$ python3 -q
>>> import numpy as np
>>> np.set_printoptions(precision=1, suppress=True, linewidth=140, floatmode="fixed")
>>> rd = lambda a: np.round(a, 1) + 0
>>> feats = np.array([[2, 2, 0, -2, -1],
...     [3, 2, 3, 1, 0],
...     [-1, -1, 3, -2, 1],
...     [-7, -4, -9, -5, -1]])
>>> np.unique(feats.round(6), axis=0).shape
(4, 5)
>>> M2 = feats / np.sqrt((feats ** 2).mean(axis=1, keepdims=True))
>>> rd(feats - feats.mean(axis=1, keepdims=True))
array([[ 1.8,  1.8, -0.2, -2.2, -1.2],
       [ 1.2,  0.2,  1.2, -0.8, -1.8],
       [-1.0, -1.0,  3.0, -2.0,  1.0],
       [-1.8,  1.2, -3.8,  0.2,  4.2]])
>>> np.linalg.matrix_rank(feats - feats.mean(axis=1, keepdims=True))
np.int64(3)
>>> rd(np.linalg.norm(M2, axis=1))
array([2.2, 2.2, 2.2, 2.2])
>>> M = -1 * np.eye(2) + np.ones((2, 2))
>>> M
array([[0.0, 1.0],
       [1.0, 0.0]])
>>> # orthonormal columns
>>> print(M @ M.T)
[[1.0 0.0]
 [0.0 1.0]]
>>> print(M[:, 1] @ M[:, 0])
0.0
>>> rd(np.linalg.pinv(M))
array([[0.0, 1.0],
       [1.0, 0.0]])
>>> evals, vecs = np.linalg.eigh(M)
>>> x = np.array([1, 0])
>>> np.abs(M).sum(axis=1).max(), np.abs(evals).max()
(np.float64(1.0), np.float64(1.0))
>>> (np.sign(vecs[:, -1].round(6)) == np.sign(vecs[0, -1].round(6))).astype(int)
array([1, 1])
>>> print(x @ M @ x)
0.0
>>> Q, Rm = np.linalg.qr(M)
>>> Q
array([[ 0.0, -1.0],
       [-1.0,  0.0]])
>>> abs(Rm[0, 0]), rd(np.linalg.norm(M[:, 0]))
(np.float64(1.0), np.float64(1.0))
>>> Rm
array([[-1.0,  0.0],
       [ 0.0, -1.0]])
>>> Q.shape, Rm.shape
((2, 2), (2, 2))
>>> E = np.array([[16, 5, 13], [5, -6, -14], [13, -14, -6]])
>>> E
array([[ 16,   5,  13],
       [  5,  -6, -14],
       [ 13, -14,  -6]])
>>> M2 = E / np.sqrt((E ** 2).mean(axis=1, keepdims=True))
>>> np.linalg.matrix_rank(M2) == np.linalg.matrix_rank(E)
np.True_
>>> np.linalg.matrix_rank(E - E.mean(axis=1, keepdims=True))
np.int64(2)
>>> data = np.loadtxt("test11.csv", delimiter=",")
>>> print(data)
[[ 2.0  1.0  2.0  2.0]
 [ 4.0  4.0  3.0  5.0]
 [ 5.0  6.0  3.0  8.0]
 [ 8.0  8.0  4.0  9.0]
 [10.0 11.0  5.0  9.0]
 [11.0 12.0  7.0 12.0]
 [13.0 15.0 10.0 14.0]
 [16.0 16.0 10.0 17.0]
 [19.0 16.0 10.0 19.0]
 [22.0 19.0 10.0 19.0]
 [23.0 22.0 11.0 20.0]
 [26.0 24.0 11.0 23.0]
 [26.0 24.0 13.0 26.0]
 [26.0 24.0 15.0 29.0]
 [27.0 27.0 15.0 32.0]
 [27.0 28.0 17.0 34.0]
 [29.0 30.0 18.0 35.0]
 [30.0 31.0 19.0 36.0]
 [31.0 31.0 19.0 39.0]
 [32.0 34.0 19.0 42.0]
 [35.0 34.0 19.0 44.0]
 [35.0 37.0 20.0 47.0]
 [37.0 39.0 23.0 48.0]
 [39.0 40.0 26.0 48.0]
 [40.0 40.0 28.0 48.0]
 [41.0 40.0 30.0 48.0]]
>>> x = np.array([1, -3, -3, -3])
>>> target = data @ x
>>> target
array([ -13.0,  -32.0,  -46.0,  -55.0,  -65.0,  -82.0, -104.0, -113.0, -116.0, -122.0, -136.0, -148.0, -163.0, -178.0, -195.0, -210.0,
       -220.0, -228.0, -236.0, -253.0, -256.0, -277.0, -293.0, -303.0, -308.0, -313.0])
>>> rd(np.linalg.pinv(data) @ data)
array([[1.0, 0.0, 0.0, 0.0],
       [0.0, 1.0, 0.0, 0.0],
       [0.0, 0.0, 1.0, 0.0],
       [0.0, 0.0, 0.0, 1.0]])
>>> rd(np.linalg.solve(data.T @ data, data.T @ target))
array([ 1.0, -3.0, -3.0, -3.0])
>>> rd(np.linalg.lstsq(data, target)[0])
array([ 1.0, -3.0, -3.0, -3.0])
>>> rng = np.random.default_rng(945)
>>> target = target + 0.3 * rng.normal(size=26)
>>> rd(target)
array([ -13.0,  -32.0,  -46.3,  -55.3,  -64.8,  -81.7, -104.0, -112.9, -116.3, -122.0, -136.3, -148.2, -162.8, -178.3, -195.2, -210.3,
       -220.1, -227.5, -236.3, -253.1, -256.0, -277.0, -292.7, -302.8, -308.5, -313.0])
>>> coef, *_ = np.linalg.lstsq(data, target)
>>> rd(coef)
array([ 0.9, -2.9, -3.0, -3.0])
>>> rd(data.T @ (target - data @ coef))
array([0.0, 0.0, 0.0, 0.0])
>>> M2 = data / np.linalg.norm(data, axis=1, keepdims=True)
>>> G = M2 @ M2.T
>>> rd(np.linalg.norm(M2, axis=1))
array([1.0, 1.0, 1.0, 1.0, 1.0, 1.0, 1.0, 1.0, 1.0, 1.0, 1.0, 1.0, 1.0, 1.0, 1.0, 1.0, 1.0, 1.0, 1.0, 1.0, 1.0, 1.0, 1.0, 1.0, 1.0, 1.0])
>>> rd(G[2])
array([0.9, 1.0, 1.0, 1.0, 1.0, 1.0, 1.0, 1.0, 1.0, 1.0, 1.0, 1.0, 1.0, 1.0, 1.0, 1.0, 1.0, 1.0, 1.0, 1.0, 1.0, 1.0, 1.0, 1.0, 1.0, 1.0])
>>> labels = data[:, 3] > np.median(data[:, 3])
>>> f = data[labels].mean(axis=0) - data[~labels].mean(axis=0)
>>> ((data - data.mean(axis=0)) @ f > 0).astype(int)
array([0, 0, 0, 0, 0, 0, 0, 0, 0, 0, 0, 0, 1, 1, 1, 1, 1, 1, 1, 1, 1, 1, 1, 1, 1, 1])
